In [1]: import numpy as np

In [2]: from numpy import linalg as LA

In [3]: np.set_printoptions(precision=3, suppress=True, linewidth=100)

In [4]: def rd(a):
   ...:     return np.round(a, 3) + 0
   ...: 

In [5]: A = np.maximum(np.array([[0],
   ...:     [1],
   ...:     [0],
   ...:     [0],
   ...:     [2],
   ...:     [1],
   ...:     [1],
   ...:     [0],
   ...:     [2],
   ...:     [1],
   ...:     [0],
   ...:     [1],
   ...:     [1],
   ...:     [1],
   ...:     [1],
   ...:     [0],
   ...:     [1]]) @ np.array([[2, 3, 0, 4, -2, 2, 1, 4, 4]]) + np.array([-1, 1, -1, -2, -1, 1, 3, -1, 1]), 0)

In [6]: A
Out[6]: 
array([[0, 1, 0, 0, 0, 1, 3, 0, 1],
       [1, 4, 0, 2, 0, 3, 4, 3, 5],
       [0, 1, 0, 0, 0, 1, 3, 0, 1],
       [0, 1, 0, 0, 0, 1, 3, 0, 1],
       [3, 7, 0, 6, 0, 5, 5, 7, 9],
       [1, 4, 0, 2, 0, 3, 4, 3, 5],
       [1, 4, 0, 2, 0, 3, 4, 3, 5],
       [0, 1, 0, 0, 0, 1, 3, 0, 1],
       [3, 7, 0, 6, 0, 5, 5, 7, 9],
       [1, 4, 0, 2, 0, 3, 4, 3, 5],
       [0, 1, 0, 0, 0, 1, 3, 0, 1],
       [1, 4, 0, 2, 0, 3, 4, 3, 5],
       [1, 4, 0, 2, 0, 3, 4, 3, 5],
       [1, 4, 0, 2, 0, 3, 4, 3, 5],
       [1, 4, 0, 2, 0, 3, 4, 3, 5],
       [0, 1, 0, 0, 0, 1, 3, 0, 1],
       [1, 4, 0, 2, 0, 3, 4, 3, 5]])

In [7]: np.abs(np.diag(LA.qr(A)[1])) > 1e-9
Out[7]: array([ True,  True, False, False, False,  True, False, False, False])

In [8]: np.allclose(A[:-1].T @ LA.lstsq(A[:-1].T, A[-1])[0], A[-1])
Out[8]: True

In [9]: rank = LA.matrix_rank(A)

In [10]: print(rank)
3

In [11]: null = LA.svd(A)[2][rank:].T

In [12]: [int(LA.matrix_rank(A[:i])) for i in range(1, len(A) + 1)]
Out[12]: [1, 2, 2, 2, 3, 3, 3, 3, 3, 3, 3, 3, 3, 3, 3, 3, 3]

In [13]: [int(LA.matrix_rank(A[:, :j + 1])) for j in range(9)]
Out[13]: [1, 2, 2, 2, 2, 3, 3, 3, 3]

In [14]: left, sigma, Vt = LA.svd(A)

In [15]: np.argmax(sigma[:-1] / (sigma[1:] + 1e-6)) + 1
Out[15]: np.int64(3)

In [16]: rd(sigma)
Out[16]: array([35.902,  6.958,  1.631,  0.   ,  0.   ,  0.   ,  0.   ,  0.   ,  0.   ])

In [17]: other = left[:, :3] @ np.diag(sigma[:3]) @ Vt[:3]

In [18]: print(rd(LA.norm(A - other) / LA.norm(A)))
0.0

In [19]: LA.matrix_rank(other)
Out[19]: np.int64(3)

In [20]: rd(np.abs(A - other).max())
Out[20]: np.float64(0.0)

In [21]: blk = np.stack([A, 2 * A, A[::-1]])

In [22]: blk.shape
Out[22]: (3, 17, 9)

In [23]: (blk @ A.T).shape
Out[23]: (3, 17, 17)

In [24]: mat = np.array([[-0.6, -0.1, 2.1, 0.5, 2.8],
    ...:     [0.7, -0.4, 0.2, -0.9, 0.5],
    ...:     [-0.2, -0.5, 1.6, 0.5, -0.8]])

In [25]: mat
Out[25]: 
array([[-0.6, -0.1,  2.1,  0.5,  2.8],
       [ 0.7, -0.4,  0.2, -0.9,  0.5],
       [-0.2, -0.5,  1.6,  0.5, -0.8]])

In [26]: W1 = np.array([[3, -5], [-1, -5], [-1, 3], [4, -2], [-5, -3]])

In [27]: beta = np.array([3, -2])

In [28]: hid = np.maximum(mat @ W1 + beta, 0)

In [29]: (hid > 0).astype(int)
Out[29]: 
array([[0, 0],
       [0, 0],
       [1, 1]])

In [30]: rd((hid > 0).mean(axis=0))
Out[30]: array([0.333, 0.333])

In [31]: basis = np.array([[2, 1, 2], [-3, 2, 2]])

In [32]: W1 @ basis
Out[32]: 
array([[ 21,  -7,  -4],
       [ 13, -11, -12],
       [-11,   5,   4],
       [ 14,   0,   4],
       [ -1, -11, -16]])

In [33]: (hid @ basis).round(6).argmax(axis=1)
Out[33]: array([0, 0, 2])

In [34]: sigma = 5 * 0.7 ** np.arange(9)

In [35]: rng = np.random.default_rng(30010)

In [36]: M = rng.normal(size=(35, 9)) * rng.permutation(sigma)

In [37]: rd(M)
Out[37]: 
array([[ 2.107, -1.195,  1.987,  0.667, -0.118, -0.612, -5.086,  9.188, -0.804],
       [-2.462, -0.298,  0.286,  0.682, -0.338,  0.572, -1.048,  2.95 , -0.246],
       [ 4.955, -0.085, -5.004,  0.225,  0.074, -0.139, -1.977,  0.659, -0.118],
       [-0.851,  0.747, -0.153,  0.581,  0.225,  0.317,  3.551,  3.128, -0.477],
       [ 2.287,  0.23 , -2.805,  0.528, -0.121,  0.5  ,  0.921,  0.949,  0.15 ],
       [-0.056,  0.604, -1.393, -0.828,  0.041,  0.254,  0.411,  4.477,  1.062],
       [-1.907,  1.14 ,  1.3  , -1.587, -0.073,  0.108, -2.1  ,  6.548,  0.022],
       [-0.447,  0.475,  1.02 , -0.815,  0.077,  0.09 ,  1.486, -0.192, -0.894],
       [-2.897,  0.056,  2.559, -0.609,  0.197,  0.697,  1.799, -1.006, -0.855],
       [-0.992,  0.984, -0.315, -0.2  ,  0.126, -0.053, -1.294,  2.086, -0.661],
       [ 1.51 , -0.458, -1.047,  0.33 ,  0.18 , -0.258,  0.256,  0.356, -0.848],
       [ 5.951,  0.198, -1.406, -0.469, -0.446,  0.227,  0.77 ,  3.939, -1.41 ],
       [ 1.842, -0.651,  0.121, -0.504, -0.471,  0.108, -0.833,  8.139,  0.346],
       [-5.038,  1.96 , -0.617, -0.508, -0.334, -0.782,  0.45 , -7.97 ,  2.095],
       [-1.311, -0.277, -0.449,  0.213,  0.478,  0.139, -2.638, -3.567,  0.547],
       [-3.94 ,  0.66 ,  0.363, -0.071,  0.032, -0.325, -0.597, -3.524, -0.179],
       [-2.416,  1.816, -0.774,  0.402,  0.134, -0.465, -1.072, -3.206, -0.122],
       [-5.043,  0.337, -0.307,  0.394,  0.036,  0.664,  0.209,  5.666, -1.783],
       [-5.013,  0.477,  3.245, -0.571, -0.556, -0.052, -0.732, -2.415, -0.308],
       [-0.851,  0.386, -0.824,  1.178,  0.138,  0.11 ,  0.425,  2.459,  0.925],
       [-2.824,  0.881,  1.75 , -1.545, -0.275,  0.098,  2.857, -3.463, -0.612],
       [ 3.197,  0.349,  1.081,  0.242,  0.363, -0.673,  0.827, -3.278, -0.628],
       [-4.689, -0.405, -1.091,  0.397, -0.335, -0.303, -1.828, -1.037,  0.313],
       [-2.995, -2.138,  3.005,  0.119, -0.203, -1.599, -1.082, -6.736, -0.416],
       [ 3.12 ,  0.283, -2.287,  0.448, -0.093, -0.337,  2.532,  3.832,  1.119],
       [ 1.614,  0.658, -0.529, -0.33 , -0.082,  0.482,  1.427, -2.749, -0.049],
       [ 0.147,  0.068, -1.496,  0.565, -0.365,  0.271,  3.498,  2.199,  1.782],
       [-3.98 , -0.011,  4.954, -0.183,  0.016, -0.234, -1.002, -1.157,  1.796],
       [ 3.867, -0.317, -1.373,  0.652,  0.459, -0.081, -3.24 , -0.21 , -0.714],
       [-1.98 ,  0.14 ,  2.935, -0.628,  0.337, -0.128,  1.077, -4.483, -2.416],
       [-2.961, -0.11 , -2.17 ,  0.027,  0.015,  0.799,  2.534,  1.434, -0.637],
       [-2.908,  1.39 , -0.933,  0.381, -0.429,  0.597, -2.603,  3.495,  0.861],
       [-8.655,  1.883,  1.668, -0.414, -0.201, -0.713,  0.476, -5.746,  1.017],
       [ 2.961,  1.538,  0.963, -0.022,  0.225, -0.553, -1.975, -1.494, -0.04 ],
       [-2.985, -0.458,  1.188, -0.7  , -0.13 ,  0.225,  2.088, -6.212, -0.585]])

In [38]: cov = np.cov(M, rowvar=False)

In [39]: np.argwhere(np.triu(np.abs(np.corrcoef(M.T)) > 0.8, 1))
Out[39]: array([], shape=(0, 2), dtype=int64)

In [40]: cov.shape
Out[40]: (9, 9)

In [41]: rd(M.std(axis=0))
Out[41]: array([3.246, 0.841, 1.939, 0.623, 0.266, 0.496, 1.965, 4.151, 0.973])

In [42]: np.argsort(-M.std(axis=0).round(6), kind="stable")
Out[42]: array([7, 0, 6, 2, 8, 1, 3, 5, 4])

In [43]: x0 = np.array([-1, 1, -3, -3, -1, 3, 3, 2, 2])

In [44]: a = np.maximum(M @ x0, 0)

In [45]: np.flatnonzero(a > 1e-9)
Out[45]: array([ 1,  2,  3,  4,  5,  6,  7,  8,  9, 11, 12, 17, 19, 20, 24, 25, 26, 30, 31])

In [46]: rd(M.T @ a)
Out[46]: array([ -48.512,   65.571, -210.034,    4.946,  -21.224,   57.048,  218.799,  664.562,   36.134])

In [47]: lab = M[:, 3] > np.median(M[:, 3])

In [48]: f = M[lab].mean(axis=0) - M[~lab].mean(axis=0)

In [49]: print(((M - M.mean(axis=0)) @ f > 0).astype(int))
[1 1 1 1 1 1 1 0 0 1 1 1 1 0 0 0 0 1 0 1 0 0 0 0 1 0 1 0 1 0 1 1 0 1 0]

In [50]: print(np.argsort(-np.abs(f).round(6), kind="stable"))
[7 0 2 3 6 1 8 5 4]

In [51]: lab.astype(int)
Out[51]: 
array([1, 1, 1, 1, 1, 0, 0, 0, 0, 0, 1, 0, 0, 0, 1, 0, 1, 1, 0, 1, 0, 1, 1, 1, 1, 0, 1, 0, 1, 0, 0,
       1, 0, 0, 0])

In [52]: blk = np.stack([M, -3 * M, M[::-1]])

In [53]: print(LA.matrix_rank(blk))
[9 9 9]

In [54]: blk.shape
Out[54]: (3, 35, 9)

In [55]: rd(LA.norm(blk, axis=(1, 2)))
Out[55]: array([ 36.848, 110.545,  36.848])

In [56]: print((blk @ M.T).shape)
(3, 35, 35)

In [57]: print(LA.matrix_rank(blk.reshape(3, -1)))
2

In [58]: cen = M - M.mean(axis=0)

In [59]: evecs = LA.svd(cen)[2][:4]

In [60]: other = cen - cen @ evecs.T @ evecs

In [61]: LA.norm(other, axis=1).round(6).argmax()
Out[61]: np.int64(27)

In [62]: print(rd(np.diag(evecs.T @ evecs)))
[0.973 0.034 0.907 0.024 0.002 0.018 0.978 0.995 0.068]

In [63]: rd((cen @ evecs.T).std(axis=0))
Out[63]: array([4.597, 2.845, 1.988, 1.633])

In [64]: rd(LA.norm(other) / LA.norm(cen))
Out[64]: np.float64(0.224)

In [65]: K = np.load("layer19.npy")

In [66]: K
Out[66]: 
array([[ 0,  0,  3,  5,  0,  4],
       [ 0,  0,  1,  0,  4,  2],
       [ 1,  0,  0,  0,  0, 12],
       [ 5, 22,  3,  0,  0,  5],
       [ 2, 12,  7,  5,  0,  0],
       [ 4, 15,  4,  0,  0,  6],
       [ 5,  0,  2,  0,  6,  0],
       [ 0,  0,  0,  0,  0, 21],
       [ 0,  6,  8,  0,  0, 13],
       [ 0,  2,  0,  0,  0, 14],
       [ 9, 22,  4,  0,  0,  0],
       [ 2,  0,  1,  0,  9,  0],
       [ 6, 15,  0,  0,  0,  4],
       [ 0,  3,  1,  0,  0, 19],
       [ 4, 11,  6,  0,  2,  0],
       [ 0,  0,  0,  0,  0,  5],
       [ 1,  0,  0,  0,  0,  5],
       [ 0,  0,  7,  2,  8,  0],
       [ 0,  0,  9,  7,  0, 11],
       [ 7, 12,  0,  0,  0,  0],
       [ 3,  0,  8,  0, 12,  0],
       [ 0,  0,  0,  0,  0, 14]])

In [67]: cen = K - K.mean(axis=0)

In [68]: left, sigma, Vt = LA.svd(cen, full_matrices=False)

In [69]: rd((sigma ** 2).sum() ** 2 / (sigma ** 4).sum())
Out[69]: np.float64(2.523)

In [70]: print(rd(np.abs(Vt[-1])))
[0.325 0.24  0.442 0.652 0.457 0.085]

In [71]: print((np.sign(left[:, 0]) == np.sign(left[0, 0])).astype(int))
[1 1 1 0 0 0 1 1 1 1 0 1 0 1 0 1 1 1 1 0 1 1]

In [72]: print(rd(sigma ** 2 / (sigma ** 2).sum()))
[0.537 0.315 0.082 0.048 0.011 0.008]

In [73]: np.abs(Vt[0]).argmax()
Out[73]: np.int64(1)

In [74]: print(rd(cen.mean(axis=0)))
[0. 0. 0. 0. 0. 0.]

In [75]: hat = K @ LA.solve(K.T @ K, K.T)

In [76]: rd(LA.eigvalsh(hat))
Out[76]: array([0., 0., 0., 0., 0., 0., 0., 0., 0., 0., 0., 0., 0., 0., 0., 0., 1., 1., 1., 1., 1., 1.])

In [77]: LA.matrix_rank(np.eye(22) - hat)
Out[77]: np.int64(16)

In [78]: print(rd(hat @ K[:, 5]))
[ 4.  2. 12.  5.  0.  6.  0. 21. 13. 14.  0.  0.  4. 19.  0.  5.  5.  0. 11.  0.  0. 14.]

In [79]: print(np.trace(hat))
6.0

In [80]: F = np.load("m.npy")

In [81]: F
Out[81]: 
array([[0, 1, 0, 0],
       [1, 0, 1, 0],
       [0, 1, 0, 0],
       [0, 0, 0, 0]])

In [82]: # rows 0 and 2 are equal

In [83]: cov = F.T @ F

In [84]: print((F @ F.T).shape)
(4, 4)

In [85]: np.allclose(cov, cov.T)
Out[85]: True

In [86]: np.diag(cov)
Out[86]: array([1, 2, 1, 0])

In [87]: m1 = np.array([[-2, -1, 0],
    ...:     [-1, -3, -4],
    ...:     [-4, 3, -4],
    ...:     [-4, -3, -1],
    ...:     [-5, 4, 5],
    ...:     [-1, 1, 1],
    ...:     [-1, 1, 0],
    ...:     [4, 4, 1],
    ...:     [-2, -2, -5]])

In [88]: m1[4] = m1[5]

In [89]: m1
Out[89]: 
array([[-2, -1,  0],
       [-1, -3, -4],
       [-4,  3, -4],
       [-4, -3, -1],
       [-1,  1,  1],
       [-1,  1,  1],
       [-1,  1,  0],
       [ 4,  4,  1],
       [-2, -2, -5]])

In [90]: # row 5 repeats row 4

In [91]: hat = m1 @ LA.solve(m1.T @ m1, m1.T)

In [92]: rd(np.diag(hat))
Out[92]: array([0.108, 0.418, 0.857, 0.388, 0.112, 0.112, 0.065, 0.495, 0.445])

In [93]: np.allclose(hat @ hat, hat)
Out[93]: True

In [94]: x0 = np.array([-3, 1, 2])

In [95]: a = np.maximum(m1 @ x0, 0)

In [96]: np.maximum(m1 @ x0, 0) - np.maximum(-m1 @ x0, 0)
Out[96]: array([ 5, -8,  7,  7,  6,  6,  4, -6, -6])

In [97]: np.flatnonzero(a > 1e-9)
Out[97]: array([0, 2, 3, 4, 5, 6])

In [98]: rd(np.tanh(m1 @ x0))
Out[98]: array([ 1.   , -1.   ,  1.   ,  1.   ,  1.   ,  1.   ,  0.999, -1.   , -1.   ])

In [99]: np.maximum(m1 @ (3 * x0), 0)
Out[99]: array([15,  0, 21, 21, 18, 18, 12,  0,  0])

In [100]: m1.T @ a
Out[100]: array([-82,  11, -23])

In [101]: print(a)
[5 0 7 7 6 6 4 0 0]

In [102]: print(m1 * (a > 1e-9)[:, None])
[[-2 -1  0]
 [ 0  0  0]
 [-4  3 -4]
 [-4 -3 -1]
 [-1  1  1]
 [-1  1  1]
 [-1  1  0]
 [ 0  0  0]
 [ 0  0  0]]

In [103]: x0 = np.array([7, 1, -7])

In [104]: y = m1 @ x0

In [105]: rd(LA.lstsq(m1, y)[0])
Out[105]: array([ 7.,  1., -7.])

In [106]: y = y + 0.05 * rng.normal(size=9)

In [107]: print(rd(y))
[-15.016  18.073   3.011 -24.033 -12.935 -12.951  -5.99   24.913  19.042]

In [108]: beta, *_ = LA.lstsq(m1, y)

In [109]: print(rd(LA.norm(y - m1 @ beta)))
0.13

In [110]: [round(float(LA.norm(LA.solve(m1.T @ m1 + lam * np.eye(3), m1.T @ y))), 2) for lam in (0, 1, 10, 100)]
Out[110]: [9.95, 9.56, 7.1, 2.01]
